% ipython --no-banner

In [1]: import numpy as np

In [2]: np.set_printoptions(precision=2, suppress=True, linewidth=160, legacy="1.25")

In [3]: rnd = lambda a: np.round(a, 2) + 0

In [4]: feats = np.load("layer4.npy")

In [5]: feats
Out[5]: 
array([[1.  , 0.  , 0.  , 0.  , 0.  , 0.  ],
       [0.25, 0.5 , 0.  , 0.  , 0.25, 0.  ],
       [0.  , 0.  , 0.5 , 0.5 , 0.  , 0.  ],
       [0.  , 0.  , 0.5 , 0.5 , 0.  , 0.  ],
       [0.  , 0.  , 0.  , 0.  , 1.  , 0.  ],
       [0.  , 0.  , 0.25, 0.25, 0.25, 0.25]])

In [6]: np.allclose(feats @ feats.T, feats.T @ feats)
Out[6]: False

In [7]: np.allclose(feats, feats.T)
Out[7]: False

In [8]: rnd((feats - feats.T) / 2)
Out[8]: 
array([[ 0.  , -0.12,  0.  ,  0.  ,  0.  ,  0.  ],
       [ 0.12,  0.  ,  0.  ,  0.  ,  0.12,  0.  ],
       [ 0.  ,  0.  ,  0.  ,  0.  ,  0.  , -0.12],
       [ 0.  ,  0.  ,  0.  ,  0.  ,  0.  , -0.12],
       [ 0.  , -0.12,  0.  ,  0.  ,  0.  , -0.12],
       [ 0.  ,  0.  ,  0.12,  0.12,  0.12,  0.  ]])

In [9]: rnd(np.abs(np.linalg.eigvals(feats)).max())
Out[9]: 1.0

In [10]: U, sig, Vt = np.linalg.svd(feats)

In [11]: V = Vt[:(sig > 1e-8).sum()]

In [12]: rng = np.random.default_rng(497)

In [13]: x0 = feats[4] + -1 * feats[1] + rng.integers(2) * np.eye(6)[0]

In [14]: x0
Out[14]: array([-0.25, -0.5 ,  0.  ,  0.  ,  0.75,  0.  ])

In [15]: rnd(np.linalg.norm(x0 - V.T @ V @ x0))
Out[15]: 0.0

In [16]: rnd(np.diag(V.T @ V))
Out[16]: array([1. , 1. , 0.5, 0.5, 1. , 1. ])

In [17]: np.linalg.matrix_rank(np.vstack([feats, x0]))
Out[17]: 5

In [18]: np.allclose(V.T @ V @ x0, x0)
Out[18]: True

In [19]: np.linalg.matrix_rank(feats, rtol=0.1)
Out[19]: 5

In [20]: np.argsort(-np.linalg.norm(feats, axis=0).round(6), kind="stable")[:3]
Out[20]: array([4, 0, 2])

In [21]: np.linalg.cond(feats) > 100
Out[21]: True

In [22]: np.unique(feats.round(6), axis=0).shape
Out[22]: (5, 6)

In [23]: np.linalg.lstsq(feats[:-1].T, feats[-1])[2]
Out[23]: 4

In [24]: A = np.array([[-2, 0, 0], [0, 3, 0], [0, 0, -3]])

In [25]: A
Out[25]: 
array([[-2,  0,  0],
       [ 0,  3,  0],
       [ 0,  0, -3]])

In [26]: U, sig, Vt = np.linalg.svd(feats)

In [27]: np.argmax(sig[:-1] / (sig[1:] + 1e-6)) + 1
Out[27]: 5

In [28]: rnd(sig)
Out[28]: array([1.12, 1.05, 1.  , 0.47, 0.23, 0.  ])

In [29]: B = U[:, :5] @ np.diag(sig[:5]) @ Vt[:5]

In [30]: np.linalg.matrix_rank(feats, rtol=0.05)
Out[30]: 5

In [31]: rnd(B)
Out[31]: 
array([[1.  , 0.  , 0.  , 0.  , 0.  , 0.  ],
       [0.25, 0.5 , 0.  , 0.  , 0.25, 0.  ],
       [0.  , 0.  , 0.5 , 0.5 , 0.  , 0.  ],
       [0.  , 0.  , 0.5 , 0.5 , 0.  , 0.  ],
       [0.  , 0.  , 0.  , 0.  , 1.  , 0.  ],
       [0.  , 0.  , 0.25, 0.25, 0.25, 0.25]])

In [32]: r0 = np.array([-1, -3])

In [33]: np.cross(A[0, :3], A[1, :3])
Out[33]: array([ 0,  0, -6])

In [34]: np.all(np.linalg.eigvalsh(A) > 0)
Out[34]: False

In [35]: rnd(np.linalg.eigvalsh(A).min())
Out[35]: -3.0

In [36]: F = np.loadtxt("arr.csv", delimiter=",")

In [37]: F
Out[37]: 
array([[ 5.,  5.,  0., -1.],
       [ 4.,  2.,  4., -2.],
       [ 3.,  0.,  1., -2.],
       [ 0.,  0.,  0., -2.]])

In [38]: q, V = np.linalg.qr(F[:, :1])[0], np.linalg.qr(F[:, 1:])[0]

In [39]: sig = np.linalg.svd(q.T @ V, compute_uv=False)

In [40]: rnd(sig)
Out[40]: array([0.96])

In [41]: rnd(np.degrees(np.arccos(sig.clip(0, 1))))
Out[41]: array([15.67])

In [42]: q = F.astype(float).copy()

In [43]: for j in range(4):
    ...:     q[:, j] -= q[:, :j] @ (q[:, :j].T @ q[:, j])
    ...:     q[:, j] /= np.linalg.norm(q[:, j])
    ...: 

In [44]: rnd(q.T @ q)
Out[44]: 
array([[1., 0., 0., 0.],
       [0., 1., 0., 0.],
       [0., 0., 1., 0.],
       [0., 0., 0., 1.]])

In [45]: rnd(q)
Out[45]: 
array([[ 0.71,  0.63, -0.32,  0.  ],
       [ 0.57, -0.24,  0.79,  0.  ],
       [ 0.42, -0.74, -0.53,  0.  ],
       [ 0.  ,  0.  ,  0.  , -1.  ]])

In [46]: z = rng.permutation(4)

In [47]: z
Out[47]: array([3, 2, 0, 1])

In [48]: B = F[z][:, z]

In [49]: rnd(np.linalg.det(B)), rnd(np.linalg.det(F[z]))
Out[49]: (-100.0, 100.0)

In [50]: K = np.load("sample1.npy")

In [51]: K
Out[51]: 
array([[ 7,  6,  2,  3,  0],
       [ 2,  9,  3,  1,  1],
       [ 0,  0,  0,  0,  0],
       [ 0,  0,  0,  0,  0],
       [ 5, 18,  5,  8,  1],
       [ 0,  0,  0,  0,  0],
       [ 0,  0,  0,  0,  0],
       [ 9, 18, 11, 12,  3],
       [11, 12, 17, 10,  3],
       [13, 21, 20, 11,  4]])

In [52]: B = feats / np.linalg.norm(feats, axis=1, keepdims=True)

In [53]: gram = B @ B.T

In [54]: np.argwhere(np.triu(np.abs(gram) > 0.95, 1))
Out[54]: array([[2, 3]])

In [55]: rnd(np.degrees(np.arccos(np.clip(gram[4, 5], -1, 1))))
Out[55]: 60.0

In [56]: rnd(np.linalg.norm(B, axis=1))
Out[56]: array([1., 1., 1., 1., 1., 1.])

In [57]: (gram - 2 * np.eye(6)).round(6).argmax(axis=1)
Out[57]: array([1, 0, 3, 2, 5, 2])

In [58]: gram = np.cov(K, rowvar=False)

In [59]: gram.shape
Out[59]: (5, 5)

In [60]: rnd(np.corrcoef(K.T))
Out[60]: 
array([[1.  , 0.84, 0.93, 0.91, 0.89],
       [0.84, 1.  , 0.81, 0.92, 0.85],
       [0.93, 0.81, 1.  , 0.89, 0.97],
       [0.91, 0.92, 0.89, 1.  , 0.91],
       [0.89, 0.85, 0.97, 0.91, 1.  ]])

In [61]: rnd(np.polyfit(K[:, 4], K[:, 3], 1))
Out[61]: array([3.01, 0.89])

In [62]: np.median(K, axis=0)
Out[62]: array([3.5, 7.5, 2.5, 2. , 0.5])

In [63]: blk = np.stack([K, 3 * K, K[::-1]])

In [64]: blk.shape
Out[64]: (3, 10, 5)

In [65]: blk.sum(axis=0)
Out[65]: 
array([[41, 45, 28, 23,  4],
       [19, 48, 29, 14,  7],
       [ 9, 18, 11, 12,  3],
       [ 0,  0,  0,  0,  0],
       [20, 72, 20, 32,  4],
       [ 5, 18,  5,  8,  1],
       [ 0,  0,  0,  0,  0],
       [36, 72, 44, 48, 12],
       [46, 57, 71, 41, 13],
       [59, 90, 82, 47, 16]])

In [66]: (blk @ K.T).shape
Out[66]: (3, 10, 10)

In [67]: np.linalg.matrix_rank(blk.reshape(3, -1))
Out[67]: 2

In [68]: rnd(np.linalg.norm(blk, axis=(1, 2)))
Out[68]: array([ 55.87, 167.62,  55.87])
